In [1]: import numpy as np

In [2]: np.set_printoptions(precision=2, suppress=True, linewidth=160, floatmode="fixed")

In [3]: basis = np.sign(np.array([[-2, 2, -3, 2], [2, -1, -1, 0], [1, 1, -2, 0], [2, 1, 2, 1]]))

In [4]: out = (np.tril(basis, -1) + np.eye(4)) @ (np.triu(basis, 1) + np.eye(4))

In [5]: w = np.array([0, 1, 0, 1])

In [6]: M = np.rint(out * w @ np.linalg.inv(out)) + 0

In [7]: M
Out[7]: 
array([[-1.00,  0.00,  0.00,  1.00],
       [-2.00,  0.00,  1.00,  1.00],
       [-2.00,  0.00,  1.00,  1.00],
       [-2.00,  0.00,  0.00,  2.00]])

In [8]: # rows 1 and 2 are equal

In [9]: Uu, sv, vt = np.linalg.svd(M)

In [10]: sv.round(2) + 0
Out[10]: array([4.53, 1.21, 0.00, 0.00])

In [11]: out = Uu[:, :2] @ np.diag(sv[:2]) @ vt[:2]

In [12]: out.round(2) + 0
Out[12]: 
array([[-1.00,  0.00,  0.00,  1.00],
       [-2.00,  0.00,  1.00,  1.00],
       [-2.00,  0.00,  1.00,  1.00],
       [-2.00,  0.00,  0.00,  2.00]])

In [13]: Uu, sv, vt = np.linalg.svd(M)

In [14]: evecs = vt[:(sv > 1e-8).sum()]

In [15]: rng = np.random.default_rng(0)

In [16]: x0 = M[2] + 3 * M[3] + rng.integers(2) * np.eye(4)[1]

In [17]: x0
Out[17]: array([-8.00,  1.00,  1.00,  7.00])

In [18]: np.allclose(evecs.T @ evecs @ x0, x0)
Out[18]: False

In [19]: np.round(evecs.T @ evecs, 2) + 0
Out[19]: 
array([[ 0.67,  0.00, -0.33, -0.33],
       [ 0.00,  0.00,  0.00,  0.00],
       [-0.33,  0.00,  0.67, -0.33],
       [-0.33,  0.00, -0.33,  0.67]])

In [20]: out = M + rng.integers(-2, 3, (4, 2)) @ rng.integers(-2, 3, (2, 4))

In [21]: out
Out[21]: 
array([[ 1.00,  1.00,  2.00,  1.00],
       [-5.00, -3.00, -2.00,  0.00],
       [-8.00, -6.00, -5.00, -1.00],
       [-8.00, -6.00, -6.00,  0.00]])

In [22]: np.abs(out - M).sum(axis=1)
Out[22]: array([ 5.00, 10.00, 20.00, 20.00])

In [23]: out - M
Out[23]: 
array([[ 2.00,  1.00,  2.00,  0.00],
       [-3.00, -3.00, -3.00, -1.00],
       [-6.00, -6.00, -6.00, -2.00],
       [-6.00, -6.00, -6.00, -2.00]])

In [24]: labels = rng.permutation(4)

In [25]: labels
Out[25]: array([0, 2, 1, 3])

In [26]: out = M[labels][:, labels]

In [27]: np.sort(np.abs(np.linalg.eigvals(out)))
Out[27]: array([0.00, 0.00, 1.00, 1.00])

In [28]: round(np.linalg.det(out), 2), round(float(np.linalg.det(M[labels])), 2)
Out[28]: (np.float64(0.0), 0.0)

In [29]: np.diag(out)
Out[29]: array([-1.00,  1.00,  0.00,  2.00])

In [30]: X = np.diag(np.array([-1, 1, 2])) + 3 * np.eye(3, k=1) + 3 * np.eye(3, k=-1)

In [31]: X
Out[31]: 
array([[-1.00,  3.00,  0.00],
       [ 3.00,  1.00,  3.00],
       [ 0.00,  3.00,  2.00]])

In [32]: # symmetric

In [33]: x0 = np.array([0, 0, -1])

In [34]: y = X @ x0

In [35]: y
Out[35]: array([ 0.00, -3.00, -2.00])

In [36]: np.linalg.solve(X, y)
Out[36]: array([ 0.00,  0.00, -1.00])

In [37]: np.linalg.solve(X.T, X[2])
Out[37]: array([0.00, 0.00, 1.00])

In [38]: np.linalg.solve(X, y + X[:, 2])
Out[38]: array([0.00, 0.00, 0.00])

In [39]: np.round(np.linalg.solve(X, X[:, 0]), 2) + 0
Out[39]: array([1.00, 0.00, 0.00])

In [40]: round(float(np.linalg.eigvalsh(X).min()), 2)
Out[40]: -3.79

In [41]: ang = np.deg2rad(36)

In [42]: F = np.eye(6)

In [43]: F[np.ix_([1, 5], [1, 5])] = [[np.cos(ang), -np.sin(ang)], [np.sin(ang), np.cos(ang)]]

In [44]: F
Out[44]: 
array([[ 1.00,  0.00,  0.00,  0.00,  0.00,  0.00],
       [ 0.00,  0.81,  0.00,  0.00,  0.00, -0.59],
       [ 0.00,  0.00,  1.00,  0.00,  0.00,  0.00],
       [ 0.00,  0.00,  0.00,  1.00,  0.00,  0.00],
       [ 0.00,  0.00,  0.00,  0.00,  1.00,  0.00],
       [ 0.00,  0.59,  0.00,  0.00,  0.00,  0.81]])

In [45]: np.round(F @ F.T, 2) + 0
Out[45]: 
array([[1.00, 0.00, 0.00, 0.00, 0.00, 0.00],
       [0.00, 1.00, 0.00, 0.00, 0.00, 0.00],
       [0.00, 0.00, 1.00, 0.00, 0.00, 0.00],
       [0.00, 0.00, 0.00, 1.00, 0.00, 0.00],
       [0.00, 0.00, 0.00, 0.00, 1.00, 0.00],
       [0.00, 0.00, 0.00, 0.00, 0.00, 1.00]])

In [46]: np.linalg.svd(F, compute_uv=False)
Out[46]: array([1.00, 1.00, 1.00, 1.00, 1.00, 1.00])

In [47]: np.round(F.T @ F, 2) + 0
Out[47]: 
array([[1.00, 0.00, 0.00, 0.00, 0.00, 0.00],
       [0.00, 1.00, 0.00, 0.00, 0.00, 0.00],
       [0.00, 0.00, 1.00, 0.00, 0.00, 0.00],
       [0.00, 0.00, 0.00, 1.00, 0.00, 0.00],
       [0.00, 0.00, 0.00, 0.00, 1.00, 0.00],
       [0.00, 0.00, 0.00, 0.00, 0.00, 1.00]])

In [48]: np.linalg.matrix_power(F, 4)
Out[48]: 
array([[ 1.00,  0.00,  0.00,  0.00,  0.00,  0.00],
       [ 0.00, -0.81,  0.00,  0.00,  0.00, -0.59],
       [ 0.00,  0.00,  1.00,  0.00,  0.00,  0.00],
       [ 0.00,  0.00,  0.00,  1.00,  0.00,  0.00],
       [ 0.00,  0.00,  0.00,  0.00,  1.00,  0.00],
       [ 0.00,  0.59,  0.00,  0.00,  0.00, -0.81]])

In [49]: np.round(np.trace(F), 2)
Out[49]: np.float64(5.62)

In [50]: np.allclose(F @ F.T, F.T @ F)
Out[50]: True

In [51]: round(float(np.abs(np.linalg.eigvals(F)).max()), 2)
Out[51]: 1.0

In [52]: np.allclose(F, F.T)
Out[52]: False

In [53]: round(float(np.linalg.det(F)), 2)
Out[53]: 1.0

In [54]: w, evecs = np.linalg.eigh(X)

In [55]: x0 = np.array([-1, -1, -1])

In [56]: evecs * np.maximum(w, 0) @ evecs.T
Out[56]: 
array([[0.81, 1.32, 0.87],
       [1.32, 2.56, 2.19],
       [0.87, 2.19, 2.42]])

In [57]: np.abs(X).sum(axis=1).max(), round(float(np.abs(w).max()), 2)
Out[57]: (np.float64(7.0), 5.23)

In [58]: np.linalg.eigvalsh(X[1:, 1:])
Out[58]: array([-1.54,  4.54])

In [59]: out = F + rng.integers(-2, 3, (6, 1)) @ rng.integers(-2, 3, (1, 6))

In [60]: out
Out[60]: 
array([[ 1.00,  2.00, -1.00, -1.00, -2.00,  2.00],
       [ 0.00, -3.19,  2.00,  2.00,  4.00, -4.59],
       [ 0.00, -2.00,  2.00,  1.00,  2.00, -2.00],
       [ 0.00,  4.00, -2.00, -1.00, -4.00,  4.00],
       [ 0.00,  2.00, -1.00, -1.00, -1.00,  2.00],
       [ 0.00, -3.41,  2.00,  2.00,  4.00, -3.19]])

In [61]: np.round(np.linalg.svd(out - F, compute_uv=False), 2) + 0
Out[61]: array([14.49,  0.00,  0.00,  0.00,  0.00,  0.00])

In [62]: np.abs(out - F).sum(axis=1)
Out[62]: array([ 8.00, 16.00,  8.00, 16.00,  8.00, 16.00])

In [63]: m1 = np.load("w.npy")

In [64]: m1
Out[64]: 
array([[-19.51, -20.06, -20.19,  -0.13],
       [-20.05, -19.64, -18.73,   0.73],
       [-19.08, -19.96, -21.01,   1.65],
       [-21.92, -19.21, -20.67,  -0.51],
       [-20.12, -19.48, -20.88,   0.37],
       [-20.53, -21.08, -20.41,   2.61],
       [-20.77, -20.62, -19.84,  -0.86],
       [-19.28, -21.16, -18.24,  -0.89],
       [-20.62, -19.74, -18.86,   1.06],
       [-20.78, -21.77, -20.86,   0.86],
       [-20.94, -17.93, -18.94,   0.23],
       [-20.92, -18.21, -19.42,   0.70],
       [-20.22, -20.23, -23.00,   0.55],
       [-21.60, -19.91, -21.72,  -0.21],
       [-19.18, -19.56, -19.14,   0.71],
       [-18.83, -21.08, -19.49,  -1.07]])

In [65]: labels = m1[:, 1] > np.median(m1[:, 1])

In [66]: u = m1[labels].mean(axis=0) - m1[~labels].mean(axis=0)

In [67]: labels.astype(int)
Out[67]: array([0, 1, 0, 1, 1, 0, 0, 0, 1, 0, 1, 1, 0, 1, 1, 0])

In [68]: np.argsort(-np.abs(u).round(6), kind="stable")
Out[68]: array([1, 0, 2, 3])

In [69]: u
Out[69]: array([-0.79,  1.53,  0.59,  0.05])

In [70]: np.argsort(-np.linalg.norm(m1, axis=0).round(6), kind="stable")[:3]
Out[70]: array([0, 2, 1])

In [71]: np.linalg.matrix_rank(m1, rtol=0.1)
Out[71]: np.int64(1)

In [72]: np.linalg.cond(m1) > 100
Out[72]: np.False_

In [73]: round(np.log10(np.linalg.cond(m1)))
Out[73]: 2

In [74]: A = np.loadtxt("block11.csv", delimiter=",")

In [75]: A
Out[75]: 
array([[ 0.00,  4.00,  1.00],
       [-2.00,  2.00, -2.00],
       [ 4.00,  3.00,  0.00],
       [ 0.00,  2.00, -3.00],
       [ 2.00,  2.00,  2.00],
       [-3.00, -4.00,  5.00],
       [-2.00,  5.00, -2.00],
       [ 0.00, -5.00,  5.00],
       [ 5.00,  3.00, -1.00],
       [ 6.00, -2.00,  7.00]])

In [76]: hat = A @ np.linalg.solve(A.T @ A, A.T)

In [77]: hat @ A[:, 1]
Out[77]: array([ 4.00,  2.00,  3.00,  2.00,  2.00, -4.00,  5.00, -5.00,  3.00, -2.00])

In [78]: feats = np.load("layer2.npy")

In [79]: feats
Out[79]: 
array([[2.00, 1.00, 0.00, 0.00, 0.00, 0.00, 0.00, 0.00, 0.00],
       [0.00, 2.00, 1.00, 0.00, 0.00, 0.00, 0.00, 0.00, 0.00],
       [0.00, 0.00, 2.00, 1.00, 0.00, 0.00, 0.00, 0.00, 0.00],
       [0.00, 0.00, 0.00, 2.00, 1.00, 0.00, 0.00, 0.00, 0.00],
       [0.00, 0.00, 0.00, 0.00, 2.00, 1.00, 0.00, 0.00, 0.00],
       [0.00, 0.00, 0.00, 0.00, 0.00, 2.00, 1.00, 0.00, 0.00],
       [0.00, 0.00, 0.00, 0.00, 0.00, 0.00, 2.00, 1.00, 0.00],
       [0.00, 0.00, 0.00, 0.00, 0.00, 0.00, 0.00, 2.00, 1.00],
       [0.00, 0.00, 0.00, 0.00, 0.00, 0.00, 0.00, 0.00, 2.00]])

In [80]: blk = np.stack([feats, -1 * feats, feats[::-1]])

In [81]: np.einsum("bij,cij->bc", blk, blk)
Out[81]: 
array([[ 44.00, -44.00,   5.00],
       [-44.00,  44.00,  -5.00],
       [  5.00,  -5.00,  44.00]])

In [82]: np.linalg.norm(blk, axis=(1, 2))
Out[82]: array([6.63, 6.63, 6.63])

In [83]: blk.sum(axis=0)
Out[83]: 
array([[0.00, 0.00, 0.00, 0.00, 0.00, 0.00, 0.00, 0.00, 2.00],
       [0.00, 0.00, 0.00, 0.00, 0.00, 0.00, 0.00, 2.00, 1.00],
       [0.00, 0.00, 0.00, 0.00, 0.00, 0.00, 2.00, 1.00, 0.00],
       [0.00, 0.00, 0.00, 0.00, 0.00, 2.00, 1.00, 0.00, 0.00],
       [0.00, 0.00, 0.00, 0.00, 2.00, 1.00, 0.00, 0.00, 0.00],
       [0.00, 0.00, 0.00, 2.00, 1.00, 0.00, 0.00, 0.00, 0.00],
       [0.00, 0.00, 2.00, 1.00, 0.00, 0.00, 0.00, 0.00, 0.00],
       [0.00, 2.00, 1.00, 0.00, 0.00, 0.00, 0.00, 0.00, 0.00],
       [2.00, 1.00, 0.00, 0.00, 0.00, 0.00, 0.00, 0.00, 0.00]])

In [84]: ang = np.radians(15)

In [85]: r_ = np.eye(9)

In [86]: r_[1, 1] = r_[7, 7] = np.cos(ang)

In [87]: r_[1, 7], r_[7, 1] = -np.sin(ang), np.sin(ang)

In [88]: r_
Out[88]: 
array([[ 1.00,  0.00,  0.00,  0.00,  0.00,  0.00,  0.00,  0.00,  0.00],
       [ 0.00,  0.97,  0.00,  0.00,  0.00,  0.00,  0.00, -0.26,  0.00],
       [ 0.00,  0.00,  1.00,  0.00,  0.00,  0.00,  0.00,  0.00,  0.00],
       [ 0.00,  0.00,  0.00,  1.00,  0.00,  0.00,  0.00,  0.00,  0.00],
       [ 0.00,  0.00,  0.00,  0.00,  1.00,  0.00,  0.00,  0.00,  0.00],
       [ 0.00,  0.00,  0.00,  0.00,  0.00,  1.00,  0.00,  0.00,  0.00],
       [ 0.00,  0.00,  0.00,  0.00,  0.00,  0.00,  1.00,  0.00,  0.00],
       [ 0.00,  0.26,  0.00,  0.00,  0.00,  0.00,  0.00,  0.97,  0.00],
       [ 0.00,  0.00,  0.00,  0.00,  0.00,  0.00,  0.00,  0.00,  1.00]])

In [89]: out = feats @ r_.T

In [90]: np.allclose(feats @ feats.T, out @ out.T)
Out[90]: True

In [91]: np.linalg.svd(feats, compute_uv=False), np.linalg.svd(out, compute_uv=False)
Out[91]: 
(array([2.96, 2.86, 2.69, 2.47, 2.19, 1.89, 1.58, 1.29, 1.08]),
 array([2.96, 2.86, 2.69, 2.47, 2.19, 1.89, 1.58, 1.29, 1.08]))
